In [1]: import numpy as np

In [2]: np.set_printoptions(precision=2, suppress=True, linewidth=100)

In [3]: tidy = lambda a: np.round(a, 2) + 0

In [4]: K = np.load("sample7.npy")

In [5]: tidy(K)
Out[5]: 
array([[ 0.87, -0.18, -0.18, -0.04, -0.22, -0.18, -0.06, -0.11, -0.04, -0.18, -0.22],
       [-0.18,  0.76, -0.24, -0.05, -0.31, -0.24, -0.08, -0.14, -0.05, -0.24, -0.31],
       [-0.18, -0.24,  0.76, -0.05, -0.31, -0.24, -0.08, -0.14, -0.05, -0.24, -0.31],
       [-0.04, -0.05, -0.05,  0.99, -0.06, -0.05, -0.02, -0.03, -0.01, -0.05, -0.06],
       [-0.22, -0.31, -0.31, -0.06,  0.61, -0.31, -0.1 , -0.18, -0.06, -0.31, -0.39],
       [-0.18, -0.24, -0.24, -0.05, -0.31,  0.76, -0.08, -0.14, -0.05, -0.24, -0.31],
       [-0.06, -0.08, -0.08, -0.02, -0.1 , -0.08,  0.97, -0.05, -0.02, -0.08, -0.1 ],
       [-0.11, -0.14, -0.14, -0.03, -0.18, -0.14, -0.05,  0.91, -0.03, -0.14, -0.18],
       [-0.04, -0.05, -0.05, -0.01, -0.06, -0.05, -0.02, -0.03,  0.99, -0.05, -0.06],
       [-0.18, -0.24, -0.24, -0.05, -0.31, -0.24, -0.08, -0.14, -0.05,  0.76, -0.31],
       [-0.22, -0.31, -0.31, -0.06, -0.39, -0.31, -0.1 , -0.18, -0.06, -0.31,  0.61]])

In [6]: x = np.array([9, 4, 4, 1, 0, 9, 6, 1, 9, 0, 4])

In [7]: a = np.maximum(K @ x, 0)

In [8]: tidy(np.maximum(K @ (3 * x), 0))
Out[8]: array([ 9.36,  0.  ,  0.  ,  0.  ,  0.  ,  2.95,  9.98,  0.  , 22.19,  0.  ,  0.  ])

In [9]: tidy(np.maximum(K @ x, 0) - np.maximum(-K @ x, 0))
Out[9]: array([  3.12,  -4.02,  -4.02,  -0.6 , -10.16,   0.98,   3.33,  -3.81,   7.4 ,  -8.02,  -6.16])

In [10]: w, evecs = np.linalg.eigh(K)

In [11]: x = np.array([-2, 2, 0, 1, 3, 2, -2, -2, -3, -3, -2])

In [12]: tidy(x @ K @ x)
Out[12]: np.float64(51.48)

In [13]: tidy(np.abs(K).sum(axis=1).max()), tidy(np.abs(w).max())
Out[13]: (np.float64(2.85), np.float64(1.0))

In [14]: tidy(np.linalg.eigvalsh(K[1:, 1:]))
Out[14]: array([-0.87,  1.  ,  1.  ,  1.  ,  1.  ,  1.  ,  1.  ,  1.  ,  1.  ,  1.  ])

In [15]: tidy(evecs * np.abs(w) @ evecs.T)
Out[15]: 
array([[1., 0., 0., 0., 0., 0., 0., 0., 0., 0., 0.],
       [0., 1., 0., 0., 0., 0., 0., 0., 0., 0., 0.],
       [0., 0., 1., 0., 0., 0., 0., 0., 0., 0., 0.],
       [0., 0., 0., 1., 0., 0., 0., 0., 0., 0., 0.],
       [0., 0., 0., 0., 1., 0., 0., 0., 0., 0., 0.],
       [0., 0., 0., 0., 0., 1., 0., 0., 0., 0., 0.],
       [0., 0., 0., 0., 0., 0., 1., 0., 0., 0., 0.],
       [0., 0., 0., 0., 0., 0., 0., 1., 0., 0., 0.],
       [0., 0., 0., 0., 0., 0., 0., 0., 1., 0., 0.],
       [0., 0., 0., 0., 0., 0., 0., 0., 0., 1., 0.],
       [0., 0., 0., 0., 0., 0., 0., 0., 0., 0., 1.]])

In [16]: tidy(evecs * np.maximum(w, 0) @ evecs.T)
Out[16]: 
array([[ 0.94, -0.09, -0.09, -0.02, -0.11, -0.09, -0.03, -0.05, -0.02, -0.09, -0.11],
       [-0.09,  0.88, -0.12, -0.02, -0.15, -0.12, -0.04, -0.07, -0.02, -0.12, -0.15],
       [-0.09, -0.12,  0.88, -0.02, -0.15, -0.12, -0.04, -0.07, -0.02, -0.12, -0.15],
       [-0.02, -0.02, -0.02,  1.  , -0.03, -0.02, -0.01, -0.01,  0.  , -0.02, -0.03],
       [-0.11, -0.15, -0.15, -0.03,  0.81, -0.15, -0.05, -0.09, -0.03, -0.15, -0.19],
       [-0.09, -0.12, -0.12, -0.02, -0.15,  0.88, -0.04, -0.07, -0.02, -0.12, -0.15],
       [-0.03, -0.04, -0.04, -0.01, -0.05, -0.04,  0.99, -0.02, -0.01, -0.04, -0.05],
       [-0.05, -0.07, -0.07, -0.01, -0.09, -0.07, -0.02,  0.96, -0.01, -0.07, -0.09],
       [-0.02, -0.02, -0.02,  0.  , -0.03, -0.02, -0.01, -0.01,  1.  , -0.02, -0.03],
       [-0.09, -0.12, -0.12, -0.02, -0.15, -0.12, -0.04, -0.07, -0.02,  0.88, -0.15],
       [-0.11, -0.15, -0.15, -0.03, -0.19, -0.15, -0.05, -0.09, -0.03, -0.15,  0.81]])
